$ python3 -q
>>> import numpy as np
>>> import numpy.linalg as la
>>> np.set_printoptions(suppress=True, linewidth=200)
>>> M2 = np.array([[2, -1], [3, -1]])
>>> W2 = np.array([[-2]])
>>> J = np.block([[M2, np.array([[-2], [-1]])], [np.zeros((1, 2)), W2]])
>>> print(J)
[[ 2. -1. -2.]
 [ 3. -1. -1.]
 [ 0.  0. -2.]]
>>> M2 = la.inv(J)
>>> print(np.round(J @ M2, 3) + 0)
[[1. 0. 0.]
 [0. 1. 0.]
 [0. 0. 1.]]
>>> print(round(float(la.cond(J)), 3))
19.656
>>> print(np.round(la.inv(M2), 3))
[[ 2. -1. -2.]
 [ 3. -1. -1.]
 [-0. -0. -2.]]
>>> print((np.abs(M2) > 1e-9).astype(int))
[[1 1 1]
 [1 1 1]
 [0 0 1]]
>>> print(np.allclose(M2, J.T))
False
>>> print(np.round(la.det(J) * la.det(M2), 3))
1.0
>>> hat = np.triu(np.array([[1, 2, 0], [1, -2, 1], [-2, -2, 2]]), 1) + np.eye(3)
>>> M2 = hat @ J @ la.inv(hat)
>>> print(la.matrix_rank(M2))
3
>>> print(M2)
[[  8. -19.  15.]
 [  3.  -7.   4.]
 [  0.   0.  -2.]]
>>> print(np.round(np.poly(M2), 3))
[ 1.  1. -1.  2.]
>>> print(round(la.det(M2), 3))
-2.0
>>> print(np.allclose(M2 @ M2.T, M2.T @ M2))
False
>>> print(np.trace(M2))
-1.0
>>> print((M2 + M2.T) / 2)
[[ 8.  -8.   7.5]
 [-8.  -7.   2. ]
 [ 7.5  2.  -2. ]]
>>> print(np.round(la.matrix_power(M2, 2), 3))
[[  7. -19.  14.]
 [  3.  -8.   9.]
 [  0.   0.   4.]]
>>> print(np.allclose(M2, M2.T))
False
>>> print(np.round(np.abs(la.eigvals(M2)).max(), 3))
2.0
>>> M2 = np.array([[-2, -2, 1], [0, -2, 1]])
>>> W2 = np.kron(M2, J)
>>> print(W2.shape)
(6, 9)
>>> print(round(la.norm(W2, 2), 3), round(float(la.norm(M2, 2) * la.norm(J, 2)), 3))
15.792 15.792
>>> theta = np.deg2rad(45)
>>> A = np.eye(6)
>>> A[np.ix_([3, 0], [3, 0])] = [[np.cos(theta), -np.sin(theta)], [np.sin(theta), np.cos(theta)]]
>>> print(A.round(3))
[[ 0.707  0.     0.     0.707  0.     0.   ]
 [ 0.     1.     0.     0.     0.     0.   ]
 [ 0.     0.     1.     0.     0.     0.   ]
 [-0.707  0.     0.     0.707  0.     0.   ]
 [ 0.     0.     0.     0.     1.     0.   ]
 [ 0.     0.     0.     0.     0.     1.   ]]
>>> # orthonormal columns
>>> f = np.array([2, 1, -5])
>>> print(np.cross(A[1, :3], A[5, :3]))
[0. 0. 0.]
>>> print(np.round(np.array([np.convolve(row, f, "same") for row in A]), 3))
[[ 0.707 -3.536  1.414  0.707 -3.536  0.   ]
 [ 2.     1.    -5.     0.     0.     0.   ]
 [ 0.     2.     1.    -5.     0.     0.   ]
 [-0.707  3.536  1.414  0.707 -3.536  0.   ]
 [ 0.     0.     0.     2.     1.    -5.   ]
 [ 0.     0.     0.     0.     2.     1.   ]]
>>> print(np.convolve(A[1], f))
[ 0.  2.  1. -5.  0.  0.  0.  0.]
>>> x0 = np.array([0, 1, 0, 2, 2, 0])
>>> y = A @ x0
>>> print(y.round(3))
[1.414 1.    0.    1.414 2.    0.   ]
>>> print(np.round(la.solve(A, y + A[:, 0]), 3))
[1. 1. 0. 2. 2. 0.]
>>> print(np.round(la.solve(A.T, A[4]), 3))
[0. 0. 0. 0. 1. 0.]
>>> print(np.round(la.solve(A, -3 * y), 3))
[ 0. -3.  0. -6. -6.  0.]
>>> print(np.round(la.solve(A, A[:, 5]), 3))
[0. 0. 0. 0. 0. 1.]
>>> M2 = la.inv(A)
>>> print(np.round(A @ M2, 3) + 0)
[[1. 0. 0. 0. 0. 0.]
 [0. 1. 0. 0. 0. 0.]
 [0. 0. 1. 0. 0. 0.]
 [0. 0. 0. 1. 0. 0.]
 [0. 0. 0. 0. 1. 0.]
 [0. 0. 0. 0. 0. 1.]]
>>> print(np.allclose(M2, A.T))
True
>>> print(round(float(la.det(A) * la.det(M2)), 3))
1.0
>>> print(round(la.slogdet(A)[0], 3))
1.0
>>> x0 = np.array([3, -1, 0, -3, 2, 3])
>>> print(np.round(np.sort(np.abs(np.degrees(np.angle(la.eigvals(A))))), 3))
[ 0.  0.  0.  0. 45. 45.]
>>> print([p for p in range(1, 25) if np.allclose(la.matrix_power(A, p), np.eye(6))])
[8, 16, 24]
>>> feats = np.load("x.npy")
>>> print(feats)
[[-0.037  0.055 -0.074]
 [-0.914  1.824 -1.098]
 [-0.301 -1.29   0.536]
 [ 0.119 -1.105  0.427]
 [-0.285 -1.286  0.501]
 [-0.414  0.853 -0.456]
 [-1.007  1.765 -1.06 ]
 [ 0.04  -0.006  0.028]
 [ 0.112 -2.18   1.03 ]
 [ 0.135 -1.073  0.574]
 [-0.449 -0.207 -0.002]
 [-0.351 -1.254  0.486]
 [ 0.102 -1.056  0.53 ]
 [-0.866 -0.475  0.023]
 [-0.008 -0.023  0.002]
 [-0.342 -1.272  0.521]
 [-0.248 -1.237  0.552]
 [-0.329 -1.288  0.507]
 [ 0.114 -1.185  0.544]
 [ 0.154 -2.234  0.953]
 [-0.992  1.762 -1.003]]
>>> print(la.cond(feats) > 100)
False
>>> print(np.argsort(-la.norm(feats, axis=0).round(6), kind="stable")[:3])
[1 2 0]
>>> print(np.round(la.norm(feats, 2) / la.norm(feats), 3))
0.954
>>> print(np.round(np.abs(la.svd(feats)[2][-1]), 3))
[0.208 0.403 0.891]
>>> M2 = feats / la.norm(feats, axis=1, keepdims=True)
>>> cov = M2 @ M2.T
>>> print(round(np.degrees(np.arccos(np.clip(cov[8, 3], -1, 1))), 3))
5.166
>>> print((cov - 2 * np.eye(21)).round(6).argmax(axis=1))
[ 1  5  4 19  2  1 20  9 19 12 13 15 18 10 11 17  2 15 12 18  6]
>>> print(np.argwhere(np.triu(np.abs(cov) > 0.95, 1)))
[[ 1  5]
 [ 1  6]
 [ 1  9]
 [ 1 20]
 [ 2  3]
 [ 2  4]
 [ 2  8]
 [ 2 11]
 [ 2 12]
 [ 2 15]
 [ 2 16]
 [ 2 17]
 [ 2 18]
 [ 2 19]
 [ 3  4]
 [ 3  8]
 [ 3  9]
 [ 3 12]
 [ 3 16]
 [ 3 18]
 [ 3 19]
 [ 4  8]
 [ 4 11]
 [ 4 12]
 [ 4 14]
 [ 4 15]
 [ 4 16]
 [ 4 17]
 [ 4 18]
 [ 4 19]
 [ 5  6]
 [ 5  9]
 [ 5 20]
 [ 6 20]
 [ 8  9]
 [ 8 11]
 [ 8 12]
 [ 8 15]
 [ 8 16]
 [ 8 17]
 [ 8 18]
 [ 8 19]
 [ 9 12]
 [ 9 16]
 [ 9 18]
 [ 9 19]
 [10 13]
 [11 14]
 [11 15]
 [11 16]
 [11 17]
 [12 16]
 [12 18]
 [12 19]
 [14 15]
 [14 17]
 [15 16]
 [15 17]
 [15 19]
 [16 17]
 [16 18]
 [16 19]
 [17 19]
 [18 19]]
>>> Xc = feats - feats.mean(axis=1)
Traceback (most recent call last):
  File "<python-input-65>", line 1, in <module>
    Xc = feats - feats.mean(axis=1)
         ~~~~~~^~~~~~~~~~~~~~~~~~~~
ValueError: operands could not be broadcast together with shapes (21,3) (21,) 
>>> Xc = feats - feats.mean(axis=0)
>>> U, sigma, Vt = la.svd(Xc, full_matrices=False)
>>> print(la.matrix_rank(Xc))
3
>>> print(sigma.round(3))
[6.201 1.185 0.165]
>>> print(np.round(np.abs(Vt[-1]), 3))
[0.191 0.409 0.892]
>>> print(np.round(sigma ** 2 / (sigma ** 2).sum(), 3))
[0.964 0.035 0.001]
>>> print(np.round(Vt[0] * np.sign(Vt[0, np.abs(Vt[0]).argmax()]), 3))
[-0.214  0.87  -0.444]
>>> print(np.abs(Vt[0]).argmax())
1
>>> print(np.abs(U[:, 0]).argmax())
1
>>> W2 = feats[[7, 16]].astype(float)
>>> for _ in range(5):
...     lab = la.norm(feats[:, None] - W2, axis=-1).argmin(axis=1)
...     W2 = np.array([feats[lab == j].mean(axis=0) for j in range(2)])
... 
>>> print(lab)
[0 0 1 1 1 0 0 0 1 1 0 1 1 0 0 1 1 1 1 1 0]
>>> print(np.bincount(lab))
[ 9 12]
>>> print(np.abs(W2[1] - W2[0]).argmax())
1
